$ python -q
>>> import numpy as np
>>> from numpy import linalg as LA
>>> np.set_printoptions(precision=2, suppress=True, linewidth=100)
>>> K = np.load("sample10.npy")
>>> K
array([[ 1,  0,  0,  0,  0,  0,  0,  0,  0,  0,  0,  0,  0,  0,  0],
       [-3,  1,  0,  0,  0,  0,  0,  0,  0,  0,  0,  0,  0,  0,  0],
       [-2, -3,  1,  0,  0,  0,  0,  0,  0,  0,  0,  0,  0,  0,  0],
       [-1, -1, -2,  1,  0,  0,  0,  0,  0,  0,  0,  0,  0,  0,  0],
       [ 1, -2, -2,  1,  1,  0,  0,  0,  0,  0,  0,  0,  0,  0,  0],
       [ 0, -3,  3,  0, -3,  1,  0,  0,  0,  0,  0,  0,  0,  0,  0],
       [ 3, -1,  0, -2, -2, -3,  1,  0,  0,  0,  0,  0,  0,  0,  0],
       [ 0,  3,  3, -3,  3, -3,  3,  1,  0,  0,  0,  0,  0,  0,  0],
       [-3,  2, -2, -3,  3,  0,  0, -2,  1,  0,  0,  0,  0,  0,  0],
       [ 3, -2,  2, -2, -1, -1, -3, -1, -1,  1,  0,  0,  0,  0,  0],
       [ 0, -2, -3,  2, -2,  3,  0,  2,  0,  3,  1,  0,  0,  0,  0],
       [-3, -1, -1, -2,  2, -3,  0,  1, -3,  1,  1,  1,  0,  0,  0],
       [-2,  2,  3,  0,  2, -3, -1, -1, -3, -1,  1, -3,  1,  0,  0],
       [ 3, -2,  1,  0,  0,  3,  3, -3, -2, -3,  3, -1, -2,  1,  0],
       [ 3, -2,  1, -2,  2, -3,  0,  0,  2,  2,  0,  0,  2,  2,  1]])
>>> np.round(LA.norm(K), 2)
np.float64(22.0)
>>> LA.matrix_rank(K)
np.int64(15)
>>> K.sum(axis=1)
array([ 1, -2, -4, -3, -1, -2, -4,  7, -4, -5,  4, -7, -5,  1,  8])
>>> K.shape
(15, 15)
>>> K.sum(axis=0)
array([  0, -11,   4, -10,   5,  -9,   3,  -3,  -6,   3,   6,  -3,   1,   3,   1])
>>> np.sort(LA.eigvals(K))
array([1., 1., 1., 1., 1., 1., 1., 1., 1., 1., 1., 1., 1., 1., 1.])
>>> print(np.prod(np.diag(K)), np.round(LA.det(K), 2))
1 1.0
>>> np.allclose(K @ K.T, K.T @ K)
False
>>> np.sort(np.abs(LA.eigvals(K)))
array([1., 1., 1., 1., 1., 1., 1., 1., 1., 1., 1., 1., 1., 1., 1.])
>>> round(float(LA.det(K)), 2)
1.0
>>> np.allclose(K, K.T)
False
>>> print(np.trace(K))
15
>>> np.round(np.abs(LA.eigvals(K)).max(), 2)
np.float64(1.0)
>>> other = np.array([[-2, 2], [0, -1], [1, -1]])
>>> E = np.tile(other, (2, 3))
>>> print(E)
[[-2  2 -2  2 -2  2]
 [ 0 -1  0 -1  0 -1]
 [ 1 -1  1 -1  1 -1]
 [-2  2 -2  2 -2  2]
 [ 0 -1  0 -1  0 -1]
 [ 1 -1  1 -1  1 -1]]
>>> np.abs(np.diag(LA.qr(E)[1])) > 1e-9
array([ True,  True, False, False, False, False])
>>> np.allclose(E[:-1].T @ LA.lstsq(E[:-1].T, E[-1])[0], E[-1])
True
>>> np.round(np.trace(LA.pinv(E) @ E), 2)
np.float64(2.0)
>>> LA.matrix_rank(E, rtol=0.1)
np.int64(2)
>>> round(float(LA.norm(E, 2) / LA.norm(E)), 2)
0.98
>>> rk = LA.matrix_rank(E)
>>> rk
np.int64(2)
>>> N = LA.svd(E)[2][rk:].T
>>> print([int(LA.matrix_rank(E[:i])) for i in range(1, len(E) + 1)])
[1, 2, 2, 2, 2, 2]
>>> print([int(LA.matrix_rank(E[:, :j + 1])) for j in range(6)])
[1, 2, 2, 2, 2, 2]
>>> np.allclose(E @ N, 0)
True
>>> N.shape
(6, 4)
>>> F = np.array([[0.8, 0.1, -2.0, 0.3, 0.6, 1.3, 1.1, -0.5],
...     [0.3, -0.5, 0.1, 0.6, 0.2, -1.4, -0.9, -1.4],
...     [-1.4, 0.1, -0.4, -0.1, -0.9, 0.8, 0.1, -1.0],
...     [-1.9, 0.4, -0.9, -0.2, -0.4, -1.5, -0.3, -0.5],
...     [-0.6, 1.3, -0.3, -3.5, 0.4, 0.0, 0.1, -0.6],
...     [-1.1, 0.5, -0.7, 0.3, 0.0, 1.3, -0.2, -0.8],
...     [-0.2, -1.4, -1.5, 0.2, 0.0, -0.8, -1.5, -0.3]])
>>> F[:, 6] *= 10
>>> F
array([[  0.8,   0.1,  -2. ,   0.3,   0.6,   1.3,  11. ,  -0.5],
       [  0.3,  -0.5,   0.1,   0.6,   0.2,  -1.4,  -9. ,  -1.4],
       [ -1.4,   0.1,  -0.4,  -0.1,  -0.9,   0.8,   1. ,  -1. ],
       [ -1.9,   0.4,  -0.9,  -0.2,  -0.4,  -1.5,  -3. ,  -0.5],
       [ -0.6,   1.3,  -0.3,  -3.5,   0.4,   0. ,   1. ,  -0.6],
       [ -1.1,   0.5,  -0.7,   0.3,   0. ,   1.3,  -2. ,  -0.8],
       [ -0.2,  -1.4,  -1.5,   0.2,   0. ,  -0.8, -15. ,  -0.3]])
>>> U, s, Vt = LA.svd(F, full_matrices=False)
>>> print(np.round(Vt @ Vt.T, 2) + 0)
[[1. 0. 0. 0. 0. 0. 0.]
 [0. 1. 0. 0. 0. 0. 0.]
 [0. 0. 1. 0. 0. 0. 0.]
 [0. 0. 0. 1. 0. 0. 0.]
 [0. 0. 0. 0. 1. 0. 0.]
 [0. 0. 0. 0. 0. 1. 0.]
 [0. 0. 0. 0. 0. 0. 1.]]
>>> np.abs(U[:, 0]).round(6).argmax()
np.int64(6)
>>> round(float(np.sqrt((s ** 2).sum())), 2), np.round(LA.norm(F), 2)
(22.13, np.float64(22.13))
>>> np.cumsum(s ** 2) / np.sum(s ** 2)
array([0.92, 0.95, 0.97, 0.99, 0.99, 1.  , 1.  ])
>>> np.abs(Vt[0])
array([0.03, 0.06, 0.01, 0.02, 0.01, 0.09, 0.99, 0.03])
>>> s / s[0]
array([1.  , 0.19, 0.15, 0.12, 0.1 , 0.07, 0.04])
>>> u = np.array([1, 2, 2])
>>> np.convolve(F[1], u)
array([  0.3,   0.1,  -0.3,  -0.2,   1.6,   0.2, -11.4, -22.2, -20.8,  -2.8])
>>> print(np.cross(F[1, :3], F[6, :3]))
[ 0.89  0.43 -0.52]
>>> rng = np.random.default_rng(816)
>>> other = F + rng.integers(-2, 3, (7, 1)) @ rng.integers(-2, 3, (1, 8))
>>> other
array([[  0.8,   2.1,  -2. ,   4.3,   2.6,   3.3,  15. ,  -4.5],
       [  0.3,  -1.5,   0.1,  -1.4,  -0.8,  -2.4, -11. ,   0.6],
       [ -1.4,  -0.9,  -0.4,  -2.1,  -1.9,  -0.2,  -1. ,   1. ],
       [ -1.9,   0.4,  -0.9,  -0.2,  -0.4,  -1.5,  -3. ,  -0.5],
       [ -0.6,   3.3,  -0.3,   0.5,   2.4,   2. ,   5. ,  -4.6],
       [ -1.1,   0.5,  -0.7,   0.3,   0. ,   1.3,  -2. ,  -0.8],
       [ -0.2,   0.6,  -1.5,   4.2,   2. ,   1.2, -11. ,  -4.3]])
>>> np.abs(other - F).sum(axis=1)
array([18.,  9.,  9.,  0., 18.,  0., 18.])
>>> J = np.loadtxt("layer18.csv", delimiter=",")
>>> J
array([[2.02, 3.  , 9.  , 1.  , 4.  , 2.  , 5.  , 9.  , 3.  ],
       [2.  , 4.02, 0.  , 8.  , 5.  , 0.  , 4.  , 4.  , 1.  ],
       [7.  , 0.  , 5.02, 6.  , 9.  , 0.  , 1.  , 6.  , 3.  ],
       [3.  , 9.  , 3.  , 9.02, 5.  , 7.  , 4.  , 0.  , 8.  ],
       [9.  , 0.  , 3.  , 2.  , 5.02, 1.  , 5.  , 1.  , 9.  ],
       [7.  , 6.  , 7.  , 0.  , 5.  , 2.02, 8.  , 5.  , 2.  ],
       [5.  , 2.  , 1.  , 4.  , 9.  , 4.  , 7.02, 2.  , 5.  ],
       [3.  , 7.  , 3.  , 2.  , 8.  , 2.  , 9.  , 0.02, 4.  ],
       [2.  , 3.  , 9.  , 1.  , 4.  , 2.  , 5.  , 9.  , 3.02]])
>>> labels = rng.permutation(9)
>>> labels
array([2, 5, 1, 7, 0, 6, 3, 8, 4])
>>> other = J[labels][:, labels]
>>> np.diag(other)
array([5.02, 2.02, 4.02, 0.02, 2.02, 7.02, 9.02, 3.02, 5.02])
>>> other
array([[5.02, 0.  , 0.  , 6.  , 7.  , 1.  , 6.  , 3.  , 9.  ],
       [7.  , 2.02, 6.  , 5.  , 7.  , 8.  , 0.  , 2.  , 5.  ],
       [0.  , 0.  , 4.02, 4.  , 2.  , 4.  , 8.  , 1.  , 5.  ],
       [3.  , 2.  , 7.  , 0.02, 3.  , 9.  , 2.  , 4.  , 8.  ],
       [9.  , 2.  , 3.  , 9.  , 2.02, 5.  , 1.  , 3.  , 4.  ],
       [1.  , 4.  , 2.  , 2.  , 5.  , 7.02, 4.  , 5.  , 9.  ],
       [3.  , 7.  , 9.  , 0.  , 3.  , 4.  , 9.02, 8.  , 5.  ],
       [9.  , 2.  , 3.  , 9.  , 2.  , 5.  , 1.  , 3.02, 4.  ],
       [3.  , 1.  , 0.  , 1.  , 9.  , 5.  , 2.  , 9.  , 5.02]])
>>> np.sort(np.abs(LA.eigvals(other)))
array([ 0.02,  2.14,  2.14,  5.31,  5.95,  8.46,  8.46,  9.48, 37.87])
>>> print(np.allclose(other, J))
False
>>> LA.norm(other, axis=0)
array([16.25,  9.06, 14.29, 15.62, 15.3 , 17.39, 14.4 , 14.77, 18.93])
>>> round(float(LA.norm(other) ** 2 / LA.norm(other, 2) ** 2), 2)
1.36
>>> other[4] @ other[1]
np.float64(210.18)
>>> round(float(LA.norm(other, "nuc")), 2)
94.5
>>> LA.norm(other, axis=1)
array([15.4 , 16.  , 11.92, 15.36, 15.17, 14.88, 18.29, 15.17, 15.07])
>>> U, s, Vt = LA.svd(J)
>>> s.round(2) + 0
array([39.43, 15.29, 11.05, 10.09,  7.8 ,  4.56,  3.58,  2.69,  0.  ])
>>> other = U[:, :8] @ np.diag(s[:8]) @ Vt[:8]
>>> round(float(LA.norm(J - other) / LA.norm(J)), 2)
0.0
>>> LA.matrix_rank(other)
np.int64(8)
>>> G = J.T @ J
>>> print(np.round(np.trace(G), 2), round(float((J ** 2).sum()), 2))
2114.48 2114.48
>>> (J @ J.T).shape
(9, 9)
>>> np.round(LA.eigvalsh(G)[::-1], 2) + 0
array([1555.09,  233.72,  122.2 ,  101.8 ,   60.87,   20.75,   12.81,    7.24,    0.  ])
>>> labels = rng.integers(0, 2, 9)
>>> X = (labels[:, None] == labels) * -3 + np.eye(9)
>>> X
array([[-2.,  0.,  0., -3., -3.,  0.,  0.,  0., -3.],
       [ 0., -2., -3.,  0.,  0., -3., -3., -3.,  0.],
       [ 0., -3., -2.,  0.,  0., -3., -3., -3.,  0.],
       [-3.,  0.,  0., -2., -3.,  0.,  0.,  0., -3.],
       [-3.,  0.,  0., -3., -2.,  0.,  0.,  0., -3.],
       [ 0., -3., -3.,  0.,  0., -2., -3., -3.,  0.],
       [ 0., -3., -3.,  0.,  0., -3., -2., -3.,  0.],
       [ 0., -3., -3.,  0.,  0., -3., -3., -2.,  0.],
       [-3.,  0.,  0., -3., -3.,  0.,  0.,  0., -2.]])
>>> U, s, Vt = LA.svd(X, full_matrices=False)
>>> np.round(U.T @ U, 2) + 0
array([[1., 0., 0., 0., 0., 0., 0., 0., 0.],
       [0., 1., 0., 0., 0., 0., 0., 0., 0.],
       [0., 0., 1., 0., 0., 0., 0., 0., 0.],
       [0., 0., 0., 1., 0., 0., 0., 0., 0.],
       [0., 0., 0., 0., 1., 0., 0., 0., 0.],
       [0., 0., 0., 0., 0., 1., 0., 0., 0.],
       [0., 0., 0., 0., 0., 0., 1., 0., 0.],
       [0., 0., 0., 0., 0., 0., 0., 1., 0.],
       [0., 0., 0., 0., 0., 0., 0., 0., 1.]])
>>> np.round(Vt @ Vt.T, 2) + 0
array([[1., 0., 0., 0., 0., 0., 0., 0., 0.],
       [0., 1., 0., 0., 0., 0., 0., 0., 0.],
       [0., 0., 1., 0., 0., 0., 0., 0., 0.],
       [0., 0., 0., 1., 0., 0., 0., 0., 0.],
       [0., 0., 0., 0., 1., 0., 0., 0., 0.],
       [0., 0., 0., 0., 0., 1., 0., 0., 0.],
       [0., 0., 0., 0., 0., 0., 1., 0., 0.],
       [0., 0., 0., 0., 0., 0., 0., 1., 0.],
       [0., 0., 0., 0., 0., 0., 0., 0., 1.]])
>>> np.abs(U[:, 0]).round(6).argmax()
np.int64(1)
>>> print((s > 1e-8).sum())
9
>>> s / s[0]
array([1.  , 0.79, 0.07, 0.07, 0.07, 0.07, 0.07, 0.07, 0.07])
